% ipython --no-banner

In [1]: import numpy as np

In [2]: from numpy import linalg as LA

In [3]: np.set_printoptions(precision=1, suppress=True, linewidth=200)

In [4]: rnd = lambda a: np.round(a, 1) + 0

In [5]: data = np.load("x.npy")

In [6]: data
Out[6]: 
array([[ 0.3, -1.3,  4.1,  1.2,  4.3],
       [-8. ,  1.1,  0.7, -1.7, -4.2],
       [-8.8, -0.2,  0.8, -1.2, -4.7],
       [-8. , -0.8,  0.9, -3.1, -5.2],
       [-7.5, -0.8, -0.3, -3.1, -4.4],
       [-0.3, -0.9,  3.7, -1.3,  1.7],
       [-0.4, -2.3,  2.8,  2.5,  2. ],
       [-1.5, -0.7,  1.9,  1.2,  3.3],
       [-7.6,  0.4,  0.4,  0.5, -3.9],
       [ 0.5, -1.5,  2.5,  0. ,  3.7],
       [-1.1, -3.3,  3.7,  0.2,  0.5],
       [-0.8, -2.5,  3.7, -0.2, -1. ],
       [-0.3, -3. ,  4. , -2.7, -1.2],
       [-7.8, -0.7,  0. , -2.2, -6.1],
       [-1.1, -1.7,  2.8,  1.9,  2.7],
       [ 2.1, -1.3,  1.4,  1.8,  1.9],
       [-7.4, -1.2,  0.5, -2.8, -5.3],
       [ 1.3, -2.5,  4.7, -0.4, -1. ],
       [-1.4, -1.4,  1.5,  0.8,  2.7],
       [-0.8, -1.2,  3.6,  1. ,  1.5],
       [-0.4, -0.5,  2.5,  0.7,  2.2],
       [ 1.4,  0. ,  3.2,  2.4,  3. ],
       [-1.3, -0.4,  2.9,  0.6,  2.7],
       [ 1.9,  0.3,  2.1,  0.5,  2.8]])

In [7]: data @ data
Traceback (most recent call last):
  Cell In[7], line 1
    data @ data
ValueError: matmul: Input operand 1 has a mismatch in its core dimension 0, with gufunc signature (n?,k),(k,m?)->(n?,m?) (size 24 is different from 5)


In [8]: gram = data.T @ data

In [9]: rnd(LA.eigvalsh(gram)[::-1])
Out[9]: array([681. , 249.5,  62.5,  19.3,  11.1])

In [10]: (data @ data.T).shape
Out[10]: (24, 24)

In [11]: rnd(np.diag(gram))
Out[11]: array([457.2,  56. , 170.4,  70.2, 269.7])

In [12]: rnd(np.trace(gram)), rnd((data ** 2).sum())
Out[12]: (np.float64(1023.5), np.float64(1023.5))

In [13]: LA.matrix_rank(gram)
Out[13]: np.int64(5)

In [14]: O, vecs = LA.qr(data[:, :3])[0], LA.qr(data[:, 3:])[0]

In [15]: sig = LA.svd(O.T @ vecs, compute_uv=False)

In [16]: (sig > 0.9).sum()
Out[16]: np.int64(0)

In [17]: K = np.load("m.npy")

In [18]: K
Out[18]: 
array([[  1,   0,   0],
       [  2,  -3,   1],
       [  4,  -9,   3],
       [  3, -12,   4],
       [  4,  -9,   3],
       [  3,   0,   0]])

In [19]: W2 = data[[9, 2]].astype(float)

In [20]: for _ in range(7):
    ...:     z = LA.norm(data[:, None] - W2, axis=-1).argmin(axis=1)
    ...:     W2 = np.array([data[z == j].mean(axis=0) for j in range(2)])
    ...: 

In [21]: z
Out[21]: array([0, 1, 1, 1, 1, 0, 0, 0, 1, 0, 0, 0, 0, 1, 0, 0, 1, 0, 0, 0, 0, 0, 0, 0])

In [22]: np.bincount(z)
Out[22]: array([17,  7])

In [23]: np.abs(W2[1] - W2[0]).argmax()
Out[23]: np.int64(0)

In [24]: rnd(W2)
Out[24]: 
array([[-0.1, -1.4,  3. ,  0.6,  1.9],
       [-7.9, -0.3,  0.4, -1.9, -4.8]])

In [25]: left, sig = LA.svd(K)
Traceback (most recent call last):
  Cell In[25], line 1
    left, sig = LA.svd(K)
ValueError: too many values to unpack (expected 2)


In [26]: left, sig, Vt = LA.svd(K, full_matrices=False)

In [27]: np.abs(left[:, 0]).round(6).argmax()
Out[27]: np.int64(3)

In [28]: np.allclose(left * sig @ Vt, K)
Out[28]: True

In [29]: rnd(left.T @ left)
Out[29]: 
array([[1., 0., 0.],
       [0., 1., 0.],
       [0., 0., 1.]])

In [30]: mat = np.loadtxt("mat.csv", delimiter=",")

In [31]: mat
Out[31]: 
array([[ 0., -2., -1., -1.],
       [-2.,  0.,  0.,  0.],
       [-1.,  0.,  0.,  0.],
       [-1.,  0.,  0.,  0.]])

In [32]: [round(float(LA.det(mat[:i, :i])), 2) + 0 for i in range(1, 5)]
Out[32]: [0.0, -4.0, 0.0, 0.0]

In [33]: np.all(LA.eigvalsh(mat) > 0)
Out[33]: np.False_

In [34]: np.abs(np.diag(LA.qr(mat)[1])) > 1e-9
Out[34]: array([ True,  True, False, False])

In [35]: rnd(np.trace(LA.pinv(mat) @ mat))
Out[35]: np.float64(2.0)

In [36]: rnd(mat @ LA.pinv(mat) @ mat)
Out[36]: 
array([[ 0., -2., -1., -1.],
       [-2.,  0.,  0.,  0.],
       [-1.,  0.,  0.,  0.],
       [-1.,  0.,  0.,  0.]])

In [37]: rnd(LA.norm(mat))
Out[37]: np.float64(3.5)

In [38]: mat - mat[0]
Out[38]: 
array([[ 0.,  0.,  0.,  0.],
       [-2.,  2.,  1.,  1.],
       [-1.,  2.,  1.,  1.],
       [-1.,  2.,  1.,  1.]])

In [39]: mat[4]
Traceback (most recent call last):
  Cell In[39], line 1
    mat[4]
IndexError: index 4 is out of bounds for axis 0 with size 4


In [40]: mat.sum(axis=0)
Out[40]: array([-4., -2., -1., -1.])

In [41]: np.unravel_index(np.abs(mat).argmax(), mat.shape)
Out[41]: (np.int64(0), np.int64(1))

In [42]: LA.matrix_rank(mat, rtol=0.1)
Out[42]: np.int64(2)

In [43]: LA.cond(mat) > 100
Out[43]: np.True_

In [44]: rnd(LA.eigvals(mat))
Out[44]: array([ 2.4, -2.4,  0. ,  0. ])

In [45]: np.einsum("ii->", mat)
Out[45]: np.float64(0.0)

In [46]: rnd(np.poly(mat))
Out[46]: array([ 1.,  0., -6.,  0.,  0.])

In [47]: rnd(LA.eigvals(mat).sum().real)
Out[47]: np.float64(0.0)

In [48]: rnd(LA.det(mat.T))
Out[48]: np.float64(0.0)

In [49]: np.einsum("ij,ji->", mat, mat)
Out[49]: np.float64(12.0)

In [50]: rnd(LA.det(mat[::-1]))
Out[50]: np.float64(0.0)

In [51]: rnd(LA.det(2 * mat)), rnd(LA.det(mat))
Out[51]: (np.float64(0.0), np.float64(0.0))

In [52]: F = np.load("sample14.npy")

In [53]: F
Out[53]: 
array([[ 1,  1, -1, -1, -1, -1,  1,  1],
       [ 1,  1, -1, -1,  1,  1, -1, -1],
       [ 1,  1,  1,  1,  1,  1,  1,  1]])

In [54]: def softmax(z):
    ...:     e = np.exp(z - z.max(axis=-1, keepdims=True))
    ...:     return e / e.sum(axis=-1, keepdims=True)
    ...: 

In [55]: rnd(softmax(F[1] + 5))
Out[55]: array([0.2, 0.2, 0. , 0. , 0.2, 0.2, 0. , 0. ])

In [56]: rnd(softmax(F).sum(axis=1))
Out[56]: array([1., 1., 1.])

In [57]: scores = F @ F.T / np.sqrt(8)

In [58]: softmax(scores).round(6).argmax(axis=1)
Out[58]: array([0, 1, 2])

In [59]: rnd(softmax(scores))
Out[59]: 
array([[0.9, 0.1, 0.1],
       [0.1, 0.9, 0.1],
       [0.1, 0.1, 0.9]])

In [60]: rnd(softmax(scores + np.triu(np.full(scores.shape, -np.inf), 1)))
Out[60]: 
array([[1. , 0. , 0. ],
       [0.1, 0.9, 0. ],
       [0.1, 0.1, 0.9]])

In [61]: rnd(softmax(scores)[1] @ F)
Out[61]: array([ 1. ,  1. , -0.9, -0.9,  0.9,  0.9, -0.8, -0.8])

In [62]: x = np.array([2, -2, 1, 3, 1, 3, -2, -2])

In [63]: a = np.maximum(F @ x, 0)

In [64]: rnd(np.tanh(F @ x))
Out[64]: array([-1.,  1.,  1.])

In [65]: np.maximum(F @ (3 * x), 0)
Out[65]: array([ 0, 12, 12])

In [66]: F * (a > 1e-9)[:, None]
Out[66]: 
array([[ 0,  0,  0,  0,  0,  0,  0,  0],
       [ 1,  1, -1, -1,  1,  1, -1, -1],
       [ 1,  1,  1,  1,  1,  1,  1,  1]])

In [67]: np.maximum(F @ x, 0) - np.maximum(-F @ x, 0)
Out[67]: array([-12,   4,   4])

In [68]: np.flatnonzero(a > 1e-9)
Out[68]: array([1, 2])

In [69]: m1 = np.load("test12.npy")

In [70]: m1
Out[70]: 
array([[1, 2, 0],
       [0, 1, 2],
       [2, 0, 1]])

In [71]: np.allclose(m1 @ m1.T, m1.T @ m1)
Out[71]: True

In [72]: (m1 @ m1)[0]
Out[72]: array([1, 4, 4])

In [73]: rnd(np.sort(np.abs(np.fft.fft(m1[0])))), rnd(np.sort(LA.svd(m1, compute_uv=False)))
Out[73]: (array([1.7, 1.7, 3. ]), array([1.7, 1.7, 3. ]))

In [74]: x = np.array([0, 0, -2])

In [75]: a = np.maximum(m1 @ x, 0)

In [76]: m1.T @ a
Out[76]: array([0, 0, 0])

In [77]: np.maximum(m1 @ (3 * x), 0)
Out[77]: array([0, 0, 0])

In [78]: a
Out[78]: array([0, 0, 0])

In [79]: X = np.load("case18.npy")

In [80]: rnd(X)
Out[80]: 
array([[ 0.1,  0.3, -0.9],
       [ 0.3,  0.9,  0.3],
       [-0.9,  0.3,  0.1]])

In [81]: A2 = np.array([[-3, -3, 1], [2, -3, -3], [2, 3, -3]])

In [82]: rnd(np.einsum("ij,ij->i", X, X))
Out[82]: array([1., 1., 1.])

In [83]: LA.matrix_rank(X @ A2)
Out[83]: np.int64(3)

In [84]: J = np.array([[9.9, -0.9, -6.0, 6.6],
    ...:     [11.7, 0.4, -7.8, 4.5],
    ...:     [0.7, 13.0, 9.7, 2.1],
    ...:     [11.5, -0.2, -6.1, 5.1],
    ...:     [-0.1, 11.6, 11.2, 0.5],
    ...:     [1.1, -0.9, -7.6, 11.7],
    ...:     [0.0, 0.0, -8.5, 11.7],
    ...:     [0.8, 10.3, 9.2, 1.9],
    ...:     [9.3, -1.2, -6.2, 4.7],
    ...:     [-0.8, -0.3, -7.0, 9.6]])

In [85]: J
Out[85]: 
array([[ 9.9, -0.9, -6. ,  6.6],
       [11.7,  0.4, -7.8,  4.5],
       [ 0.7, 13. ,  9.7,  2.1],
       [11.5, -0.2, -6.1,  5.1],
       [-0.1, 11.6, 11.2,  0.5],
       [ 1.1, -0.9, -7.6, 11.7],
       [ 0. ,  0. , -8.5, 11.7],
       [ 0.8, 10.3,  9.2,  1.9],
       [ 9.3, -1.2, -6.2,  4.7],
       [-0.8, -0.3, -7. ,  9.6]])

In [86]: Ac = (J - J.mean(axis=0)) / J.std(axis=0)

In [87]: np.argwhere(np.abs(Ac) > 2)
Out[87]: array([], shape=(0, 2), dtype=int64)

In [88]: rnd(Ac.std(axis=0))
Out[88]: array([1., 1., 1., 1.])

In [89]: beta = LA.lstsq(np.delete(Ac, 3, axis=1), Ac[:, 3])[0]

In [90]: rnd(1 - np.var(Ac[:, 3] - np.delete(Ac, 3, axis=1) @ beta))
Out[90]: np.float64(0.9)

In [91]: gram = np.cov(J, rowvar=False)

In [92]: gram.shape
Out[92]: (4, 4)

In [93]: rnd(J.std(axis=0))
Out[93]: array([5.1, 5.6, 7.9, 3.8])

In [94]: rnd(np.median(J, axis=0))
Out[94]: array([ 1. , -0.1, -6.2,  4.9])

In [95]: rnd(gram)
Out[95]: 
array([[ 29.1, -15.8, -20.4,  -3.2],
       [-15.8,  34.7,  47.9, -17.5],
       [-20.4,  47.9,  68.8, -26.2],
       [ -3.2, -17.5, -26.2,  16.1]])

In [96]: rnd(np.polyfit(J[:, 2], J[:, 3], 1))
Out[96]: array([-0.4,  5.1])

In [97]: np.argwhere(np.triu(np.abs(np.corrcoef(J.T)) > 0.8, 1))
Out[97]: array([[1, 2]])
